>>> import numpy as np
>>> from numpy import linalg as LA
>>> np.set_printoptions(suppress=True, linewidth=200)
>>> rnd = lambda a: np.round(a, 3) + 0
>>> m1 = np.load("w.npy")
>>> rnd(m1)
array([[-0.533, -0.461,  0.571,  0.42 ,  0.038],
       [ 0.586, -0.003, -0.043,  0.78 ,  0.216],
       [-0.48 ,  0.003, -0.602,  0.156,  0.619],
       [-0.053, -0.515, -0.556,  0.181, -0.625],
       [ 0.373, -0.723,  0.03 , -0.399,  0.422]])
>>> # keeps lengths
>>> rng = np.random.default_rng(499095)
>>> lab = rng.permutation(5)
>>> lab
array([4, 1, 0, 3, 2])
>>> M2 = m1[lab][:, lab]
>>> rnd(np.trace(M2))
np.float64(-0.536)
>>> rnd(np.sort(np.abs(LA.eigvals(M2))))
array([1., 1., 1., 1., 1.])
>>> rnd(LA.det(M2)), rnd(LA.det(m1[lab]))
(np.float64(1.0), np.float64(1.0))
>>> rnd(np.diag(M2))
array([ 0.422, -0.003, -0.533,  0.181, -0.602])
>>> np.allclose(M2, m1)
False
>>> M2 = np.array([[2, 1], [1, 1], [0, 0], [0, 2], [1, 3]])
>>> np.vstack([m1, M2.T]).shape
(7, 5)
>>> rnd(M2.T @ m1.T)
array([[-1.488,  1.385, -0.338, -1.247,  0.445],
       [-0.039,  2.79 ,  1.692, -2.082,  0.118]])
>>> rnd(np.einsum("ik,kj->ji", m1, M2))
array([[-1.488,  1.385, -0.338, -1.247,  0.445],
       [-0.039,  2.79 ,  1.692, -2.082,  0.118]])
>>> A = np.load("layer9.npy")
>>> print(rnd(A))
[[ 0.521  0.177  0.206 -0.174  0.381]
 [ 0.177  0.68  -0.396 -0.165  0.045]
 [ 0.206 -0.396  0.433  0.011  0.214]
 [-0.174 -0.165  0.011  0.076 -0.113]
 [ 0.381  0.045  0.214 -0.113  0.291]]
>>> print(LA.matrix_rank(m1))
5
>>> m1.shape
(5, 5)
>>> np.unravel_index(np.abs(m1).argmax(), m1.shape)
(np.int64(1), np.int64(3))
>>> rnd(m1.mean(axis=0))
array([-0.021, -0.34 , -0.12 ,  0.227,  0.134])
>>> rnd(np.trace(A))
np.float64(2.0)
>>> Uu, sig, VT = LA.svd(A, full_matrices=False)
>>> np.allclose(Uu * sig @ VT, A)
True
>>> M = np.array([[1.0, 2.0, 0.0, 0.0, 0.0, 0.0, 0.0, 0.0],
...     [2.0, 3.0, 2.0, 0.0, 0.0, 0.0, 0.0, 0.0],
...     [0.0, 2.0, -2.0, 2.0, 0.0, 0.0, 0.0, 0.0],
...     [0.0, 0.0, 2.0, -2.0, 2.0, 0.0, 0.0, 0.0],
...     [0.0, 0.0, 0.0, 2.0, 0.0, 2.0, 0.0, 0.0],
...     [0.0, 0.0, 0.0, 0.0, 2.0, 0.0, 2.0, 0.0],
...     [0.0, 0.0, 0.0, 0.0, 0.0, 2.0, -3.0, 2.0],
...     [0.0, 0.0, 0.0, 0.0, 0.0, 0.0, 2.0, -1.0]])
>>> M2 = LA.inv(M)
>>> print(np.allclose(M2, M.T))
False
>>> rnd(LA.det(M) * LA.det(M2))
np.float64(1.0)
>>> print(rnd(LA.det(M) * M2))
[[ 192.  -64.  -96.  -32.   64.   32.  -64. -128.]
 [ -64.   32.   48.   16.  -32.  -16.   32.   64.]
 [ -96.   48.   24.    8.  -16.   -8.   16.   32.]
 [ -32.   16.    8.   -8.   16.    8.  -16.  -32.]
 [  64.  -32.  -16.   16.   32.   16.  -32.  -64.]
 [  32.  -16.   -8.    8.   16.   -8.   16.   32.]
 [ -64.   32.   16.  -16.  -32.   16.   32.   64.]
 [-128.   64.   32.  -32.  -64.   32.   64.   64.]]
>>> print((np.abs(M2) > 1e-9).astype(int))
[[1 1 1 1 1 1 1 1]
 [1 1 1 1 1 1 1 1]
 [1 1 1 1 1 1 1 1]
 [1 1 1 1 1 1 1 1]
 [1 1 1 1 1 1 1 1]
 [1 1 1 1 1 1 1 1]
 [1 1 1 1 1 1 1 1]
 [1 1 1 1 1 1 1 1]]
>>> print(M2)
[[ 3.    -1.    -1.5   -0.5    1.     0.5   -1.    -2.   ]
 [-1.     0.5    0.75   0.25  -0.5   -0.25   0.5    1.   ]
 [-1.5    0.75   0.375  0.125 -0.25  -0.125  0.25   0.5  ]
 [-0.5    0.25   0.125 -0.125  0.25   0.125 -0.25  -0.5  ]
 [ 1.    -0.5   -0.25   0.25   0.5    0.25  -0.5   -1.   ]
 [ 0.5   -0.25  -0.125  0.125  0.25  -0.125  0.25   0.5  ]
 [-1.     0.5    0.25  -0.25  -0.5    0.25   0.5    1.   ]
 [-2.     1.     0.5   -0.5   -1.     0.5    1.     1.   ]]
>>> Q, r_ = LA.qr(M)
>>> rnd(abs(r_[0, 0])), rnd(LA.norm(M[:, 0]))
(np.float64(2.236), np.float64(2.236))
>>> rnd(Q @ r_)
array([[ 1.,  2.,  0.,  0.,  0.,  0.,  0.,  0.],
       [ 2.,  3.,  2.,  0.,  0.,  0.,  0.,  0.],
       [ 0.,  2., -2.,  2.,  0.,  0.,  0.,  0.],
       [ 0.,  0.,  2., -2.,  2.,  0.,  0.,  0.],
       [ 0.,  0.,  0.,  2.,  0.,  2.,  0.,  0.],
       [ 0.,  0.,  0.,  0.,  2.,  0.,  2.,  0.],
       [ 0.,  0.,  0.,  0.,  0.,  2., -3.,  2.],
       [ 0.,  0.,  0.,  0.,  0.,  0.,  2., -1.]])
>>> lab = rng.permutation(8)
>>> lab
array([7, 3, 6, 4, 0, 5, 1, 2])
>>> M2 = M[lab][:, lab]
>>> rnd(np.sort(np.abs(LA.eigvals(M2))))
array([0.163, 0.701, 0.808, 2.151, 2.88 , 4.626, 4.734, 5.108])
>>> vals, vecs = LA.eigh(M)
>>> x = np.array([-2, 1, -3, -3, -2, 3, -3, -1])
>>> print(x @ M @ x)
-65.0
>>> F = np.loadtxt("arr.csv", delimiter=",")
>>> rnd(F)
array([[ 0.875,  0.292,  0.042,  0.042,  0.208,  0.208,  0.208, -0.125],
       [ 0.292,  0.319, -0.097, -0.097, -0.486, -0.486, -0.486,  0.292],
       [ 0.042, -0.097,  0.986, -0.014, -0.069, -0.069, -0.069,  0.042],
       [ 0.042, -0.097, -0.014,  0.986, -0.069, -0.069, -0.069,  0.042],
       [ 0.208, -0.486, -0.069, -0.069,  0.653, -0.347, -0.347,  0.208],
       [ 0.208, -0.486, -0.069, -0.069, -0.347,  0.653, -0.347,  0.208],
       [ 0.208, -0.486, -0.069, -0.069, -0.347, -0.347,  0.653,  0.208],
       [-0.125,  0.292,  0.042,  0.042,  0.208,  0.208,  0.208,  0.875]])
>>> vals, vecs = LA.eigh(F)
>>> x = np.array([-5, 4, 6, -3, 2, -9, 4, -9])
>>> rnd(np.abs(F).sum(axis=1).max()), rnd(np.abs(vals).max())
(np.float64(2.556), np.float64(1.0))
>>> print(rnd(vecs * np.maximum(vals, 0) @ vecs.T))
[[ 0.938  0.146  0.021  0.021  0.104  0.104  0.104 -0.062]
 [ 0.146  0.66  -0.049 -0.049 -0.243 -0.243 -0.243  0.146]
 [ 0.021 -0.049  0.993 -0.007 -0.035 -0.035 -0.035  0.021]
 [ 0.021 -0.049 -0.007  0.993 -0.035 -0.035 -0.035  0.021]
 [ 0.104 -0.243 -0.035 -0.035  0.826 -0.174 -0.174  0.104]
 [ 0.104 -0.243 -0.035 -0.035 -0.174  0.826 -0.174  0.104]
 [ 0.104 -0.243 -0.035 -0.035 -0.174 -0.174  0.826  0.104]
 [-0.062  0.146  0.021  0.021  0.104  0.104  0.104  0.937]]
>>> vals, vecs = LA.eigh(F)
>>> rnd(LA.svd(F, compute_uv=False))
array([1., 1., 1., 1., 1., 1., 1., 1.])
>>> rnd(vecs.T @ F @ vecs)
array([[-1.,  0.,  0.,  0.,  0.,  0.,  0.,  0.],
       [ 0.,  1.,  0.,  0.,  0.,  0.,  0.,  0.],
       [ 0.,  0.,  1.,  0.,  0.,  0.,  0.,  0.],
       [ 0.,  0.,  0.,  1.,  0.,  0.,  0.,  0.],
       [ 0.,  0.,  0.,  0.,  1.,  0.,  0.,  0.],
       [ 0.,  0.,  0.,  0.,  0.,  1.,  0.,  0.],
       [ 0.,  0.,  0.,  0.,  0.,  0.,  1.,  0.],
       [ 0.,  0.,  0.,  0.,  0.,  0.,  0.,  1.]])
>>> rnd(vecs.T @ vecs)
array([[1., 0., 0., 0., 0., 0., 0., 0.],
       [0., 1., 0., 0., 0., 0., 0., 0.],
       [0., 0., 1., 0., 0., 0., 0., 0.],
       [0., 0., 0., 1., 0., 0., 0., 0.],
       [0., 0., 0., 0., 1., 0., 0., 0.],
       [0., 0., 0., 0., 0., 1., 0., 0.],
       [0., 0., 0., 0., 0., 0., 1., 0.],
       [0., 0., 0., 0., 0., 0., 0., 1.]])
>>> print(np.unique(vals.round(6) + 0, return_counts=True)[1])
[1 7]
>>> rnd(LA.eigvalsh(F + 3 * np.eye(8)))
array([2., 4., 4., 4., 4., 4., 4., 4.])
>>> print((vals > 1e-8).sum(), (vals < -1e-8).sum())
7 1
>>> x = np.array([-2, -2, 0, 0, -2, 2, 1, 0])
>>> rnd(LA.inv(F))
array([[ 0.875,  0.292,  0.042,  0.042,  0.208,  0.208,  0.208, -0.125],
       [ 0.292,  0.319, -0.097, -0.097, -0.486, -0.486, -0.486,  0.292],
       [ 0.042, -0.097,  0.986, -0.014, -0.069, -0.069, -0.069,  0.042],
       [ 0.042, -0.097, -0.014,  0.986, -0.069, -0.069, -0.069,  0.042],
       [ 0.208, -0.486, -0.069, -0.069,  0.653, -0.347, -0.347,  0.208],
       [ 0.208, -0.486, -0.069, -0.069, -0.347,  0.653, -0.347,  0.208],
       [ 0.208, -0.486, -0.069, -0.069, -0.347, -0.347,  0.653,  0.208],
       [-0.125,  0.292,  0.042,  0.042,  0.208,  0.208,  0.208,  0.875]])
>>> rnd(np.sort(np.abs(np.degrees(np.angle(LA.eigvals(F))))))
array([  0.,   0.,   0.,   0.,   0.,   0.,   0., 180.])
>>> rnd(np.abs(LA.eigvals(F)))
array([1., 1., 1., 1., 1., 1., 1., 1.])
>>> M2 = np.array([[1, 2, -2],
...     [1, 1, 1],
...     [-3, 0, 3],
...     [-3, -3, 1],
...     [-3, 3, -2],
...     [-1, -2, -2],
...     [-3, -2, -2],
...     [-2, -3, -2]])
>>> rnd(np.einsum("ij->j", F))
array([ 1.75, -0.75,  0.75,  0.75, -0.25, -0.25, -0.25,  1.75])
>>> print(LA.matrix_rank(F @ M2))
3
>>> feats = np.load("sample1.npy")
>>> print(feats)
[[ 18.  16.   8. -12.   4. -20.   8. -20. -16.]
 [ 16.  18.   8. -12.   4. -20.   8. -20. -16.]
 [  8.   8.   6.  -6.   2. -10.   4. -10.  -8.]
 [-12. -12.  -6.  11.  -3.  15.  -6.  15.  12.]
 [  4.   4.   2.  -3.   3.  -5.   2.  -5.  -4.]
 [-20. -20. -10.  15.  -5.  27. -10.  25.  20.]
 [  8.   8.   4.  -6.   2. -10.   6. -10.  -8.]
 [-20. -20. -10.  15.  -5.  25. -10.  27.  20.]
 [-16. -16.  -8.  12.  -4.  20.  -8.  20.  18.]]
>>> vals, vecs = LA.eigh(feats)
>>> x = np.array([7, 2, 0, 6, 5, 5, 3, 1, 9])
>>> print(rnd(vecs * np.maximum(vals, 0) @ vecs.T))
[[ 18.  16.   8. -12.   4. -20.   8. -20. -16.]
 [ 16.  18.   8. -12.   4. -20.   8. -20. -16.]
 [  8.   8.   6.  -6.   2. -10.   4. -10.  -8.]
 [-12. -12.  -6.  11.  -3.  15.  -6.  15.  12.]
 [  4.   4.   2.  -3.   3.  -5.   2.  -5.  -4.]
 [-20. -20. -10.  15.  -5.  27. -10.  25.  20.]
 [  8.   8.   4.  -6.   2. -10.   6. -10.  -8.]
 [-20. -20. -10.  15.  -5.  25. -10.  27.  20.]
 [-16. -16.  -8.  12.  -4.  20.  -8.  20.  18.]]
>>> (np.sign(vecs[:, -1].round(6)) == np.sign(vecs[0, -1].round(6))).astype(int)
array([1, 1, 1, 0, 1, 0, 1, 0, 0])
>>> x @ feats @ x
np.float64(1829.0)
>>> print(rnd(LA.eigvalsh(feats[1:, 1:])))
[  2.   2.   2.   2.   2.   2.   2. 102.]
>>> th = np.radians(95)
>>> r_ = np.eye(8)
>>> r_[7, 7] = r_[1, 1] = np.cos(th)
>>> r_[7, 1], r_[1, 7] = -np.sin(th), np.sin(th)
>>> rnd(r_)
array([[ 1.   ,  0.   ,  0.   ,  0.   ,  0.   ,  0.   ,  0.   ,  0.   ],
       [ 0.   , -0.087,  0.   ,  0.   ,  0.   ,  0.   ,  0.   ,  0.996],
       [ 0.   ,  0.   ,  1.   ,  0.   ,  0.   ,  0.   ,  0.   ,  0.   ],
       [ 0.   ,  0.   ,  0.   ,  1.   ,  0.   ,  0.   ,  0.   ,  0.   ],
       [ 0.   ,  0.   ,  0.   ,  0.   ,  1.   ,  0.   ,  0.   ,  0.   ],
       [ 0.   ,  0.   ,  0.   ,  0.   ,  0.   ,  1.   ,  0.   ,  0.   ],
       [ 0.   ,  0.   ,  0.   ,  0.   ,  0.   ,  0.   ,  1.   ,  0.   ],
       [ 0.   , -0.996,  0.   ,  0.   ,  0.   ,  0.   ,  0.   , -0.087]])
>>> M2 = M @ r_.T
>>> np.allclose(LA.norm(M, axis=1), LA.norm(M2, axis=1))
True
>>> np.allclose(M @ M.T, M2 @ M2.T)
True
>>> rnd(LA.det(r_)), rnd(np.trace(r_))
(np.float64(1.0), np.float64(5.826))
>>> M2 = feats / LA.norm(feats, axis=1, keepdims=True)
>>> cov = M2 @ M2.T
>>> np.argwhere(np.triu(np.abs(cov) > 0.95, 1))
array([[0, 1],
       [0, 2],
       [0, 3],
       [0, 4],
       [0, 5],
       [0, 6],
       [0, 7],
       [0, 8],
       [1, 2],
       [1, 3],
       [1, 4],
       [1, 5],
       [1, 6],
       [1, 7],
       [1, 8],
       [2, 3],
       [2, 4],
       [2, 5],
       [2, 6],
       [2, 7],
       [2, 8],
       [3, 4],
       [3, 5],
       [3, 6],
       [3, 7],
       [3, 8],
       [4, 5],
       [4, 6],
       [4, 7],
       [4, 8],
       [5, 6],
       [5, 7],
       [5, 8],
       [6, 7],
       [6, 8],
       [7, 8]])
>>> rnd(LA.norm(M2, axis=1))
array([1., 1., 1., 1., 1., 1., 1., 1., 1.])
>>> print(rnd(cov[8]))
[-0.998 -0.998 -0.995  0.997 -0.983  0.998 -0.995  0.998  1.   ]
>>> r0 = np.array([1, 2, 3, 1]) + 0.5
>>> W0 = np.outer(r0, r0) / (r0 @ r0)
>>> rnd(W0)
array([[0.098, 0.163, 0.228, 0.098],
       [0.163, 0.272, 0.38 , 0.163],
       [0.228, 0.38 , 0.533, 0.228],
       [0.098, 0.163, 0.228, 0.098]])
>>> M2 = W0 + rng.integers(-2, 3, (4, 1)) @ rng.integers(-2, 3, (1, 4))
>>> print(rnd(M2))
[[ 0.098  4.163 -1.772 -3.902]
 [ 0.163 -3.728  2.38   4.163]
 [ 0.228  2.38  -0.467 -1.772]
 [ 0.098 -3.837  2.228  4.098]]
>>> rnd(LA.svd(M2 - W0, compute_uv=False))
array([10.817,  0.   ,  0.   ,  0.   ])
>>> rnd(M2 - W0)
array([[ 0.,  4., -2., -4.],
       [ 0., -4.,  2.,  4.],
       [ 0.,  2., -1., -2.],
       [ 0., -4.,  2.,  4.]])
